% python3 -q
>>> import numpy as np
>>> import numpy.linalg as la
>>> np.set_printoptions(precision=3, suppress=True, linewidth=100, legacy="1.25")
>>> rd = lambda a: np.round(a, 3) + 0
>>> m1 = np.loadtxt("dump.csv", delimiter=",")
>>> print(rd(m1))
[[ 2.054 -1.904  3.493 -0.568 -2.109 -0.068]
 [-1.904  1.351  2.951  1.606 -1.963 -1.73 ]
 [ 3.493  2.951 -2.078  0.913  3.443  0.41 ]
 [-0.568  1.606  0.913  1.352  0.749 -0.746]
 [-2.109 -1.963  3.443  0.749  1.754  0.038]
 [-0.068 -1.73   0.41  -0.746  0.038  0.567]]
>>> # rank 4
>>> def softmax(z):
...     e = np.exp(z - z.max(axis=-1, keepdims=True))
...     return e / e.sum(axis=-1, keepdims=True)
... 
>>> print(rd(softmax(m1).sum(axis=1)))
[1. 1. 1. 1. 1. 1.]
>>> print(rd(softmax(m1[2])))
[0.376 0.219 0.001 0.029 0.358 0.017]
>>> scores = m1 @ m1.T / np.sqrt(6)
>>> print(softmax(scores).round(6).argmax(axis=1))
[0 1 2 1 4 0]
>>> print(rd(softmax(scores)[2] @ m1))
[ 3.493  2.951 -2.078  0.913  3.443  0.41 ]
>>> ev, evecs = la.eigh(m1)
>>> x0 = np.array([0, -1, -1, 1, -1, 2])
>>> print(rd(la.eigvalsh(m1[1:, 1:])))
[-6.03   0.     0.161  4.     4.816]
>>> print(rd(np.abs(m1).sum(axis=1).max()), rd(np.abs(ev).max()))
13.287 8.0
>>> print((np.sign(evecs[:, -1].round(6)) == np.sign(evecs[0, -1].round(6))).astype(int))
[1 0 0 0 0 1]
>>> print(rd(x0 @ m1 @ x0 / (x0 @ x0)), rd(ev[0]), rd(ev[-1]))
1.139 -8.0 5.0
>>> F = np.load("layer7.npy")
>>> print(F)
[[1.    0.7   0.49  0.343]
 [0.7   1.    0.7   0.49 ]
 [0.49  0.7   1.    0.7  ]
 [0.343 0.49  0.7   1.   ]]
>>> out = la.inv(F)
>>> print((np.abs(out) > 1e-9).astype(int))
[[1 1 0 0]
 [1 1 1 0]
 [0 1 1 1]
 [0 0 1 1]]
>>> print(np.allclose(out, F.T))
False
>>> print(rd(out))
[[ 1.961 -1.373  0.     0.   ]
 [-1.373  2.922 -1.373  0.   ]
 [ 0.    -1.373  2.922 -1.373]
 [ 0.     0.    -1.373  1.961]]
>>> M = np.load("m.npy")
>>> print(M)
[[1 0 0 0 0 0]
 [0 1 0 0 0 0]
 [0 0 1 0 0 0]
 [0 0 0 0 1 0]
 [0 0 0 0 0 1]
 [0 0 0 1 0 0]]
>>> print(np.flatnonzero(la.matrix_power((M != 0) + (M.T != 0) + np.eye(6), 6)[1]))
[1]
>>> print((M != 0).astype(int))
[[1 0 0 0 0 0]
 [0 1 0 0 0 0]
 [0 0 1 0 0 0]
 [0 0 0 0 1 0]
 [0 0 0 0 0 1]
 [0 0 0 1 0 0]]
>>> print(M @ M)
[[1 0 0 0 0 0]
 [0 1 0 0 0 0]
 [0 0 1 0 0 0]
 [0 0 0 0 0 1]
 [0 0 0 1 0 0]
 [0 0 0 0 1 0]]
>>> print(rd(np.sort(la.eigvals(M).real)))
[-0.5 -0.5  1.   1.   1.   1. ]
>>> print(rd(np.sort(np.abs(la.eigvals(M)))[::-1]))
[1. 1. 1. 1. 1. 1.]
>>> print(la.matrix_power(M, 2))
[[1 0 0 0 0 0]
 [0 1 0 0 0 0]
 [0 0 1 0 0 0]
 [0 0 0 0 0 1]
 [0 0 0 1 0 0]
 [0 0 0 0 1 0]]
>>> pr = np.eye(6)[4]
>>> for _ in range(6):
...     pr = pr @ M
...     print(pr.round(3))
... 
[0. 0. 0. 0. 0. 1.]
[0. 0. 0. 1. 0. 0.]
[0. 0. 0. 0. 1. 0.]
[0. 0. 0. 0. 0. 1.]
[0. 0. 0. 1. 0. 0.]
[0. 0. 0. 0. 1. 0.]
>>> x0 = np.array([0, 0, 1, 2, 2, 0])
>>> target = M @ x0
>>> coef, lr = np.zeros(6), 1 / la.norm(M, 2) ** 2
>>> for i in range(6):
...     coef -= lr * M.T @ (M @ coef - target)
...     if i % 2 == 0: print(i, round(la.norm(M @ coef - target), 3))
... 
0 0.0
2 0.0
4 0.0
>>> print(rd(la.cond(M)))
1.0
>>> print(coef)
[0. 0. 1. 2. 2. 0.]
>>> feats = np.load("mat.npy")
>>> print(rd(feats))
[[ 0.809 -0.191 -0.319 -0.319 -0.064 -0.319]
 [-0.191  0.809 -0.319 -0.319 -0.064 -0.319]
 [-0.319 -0.319  0.468 -0.532 -0.106 -0.532]
 [-0.319 -0.319 -0.532  0.468 -0.106 -0.532]
 [-0.064 -0.064 -0.106 -0.106  0.979 -0.106]
 [-0.319 -0.319 -0.532 -0.532 -0.106  0.468]]
>>> print(la.norm(feats, axis=1).argmax())
0
>>> print(rd(la.norm(feats, 1)), rd(la.norm(feats, np.inf)))
2.277 2.277
>>> print(rd(la.norm(feats[5] - feats[4])))
1.414
>>> print(rd(la.norm(feats[5], 1)), rd(la.norm(feats[5], np.inf)))
2.277 0.532
>>> print(rd(la.norm(feats) ** 2 / la.norm(feats, 2) ** 2))
6.0
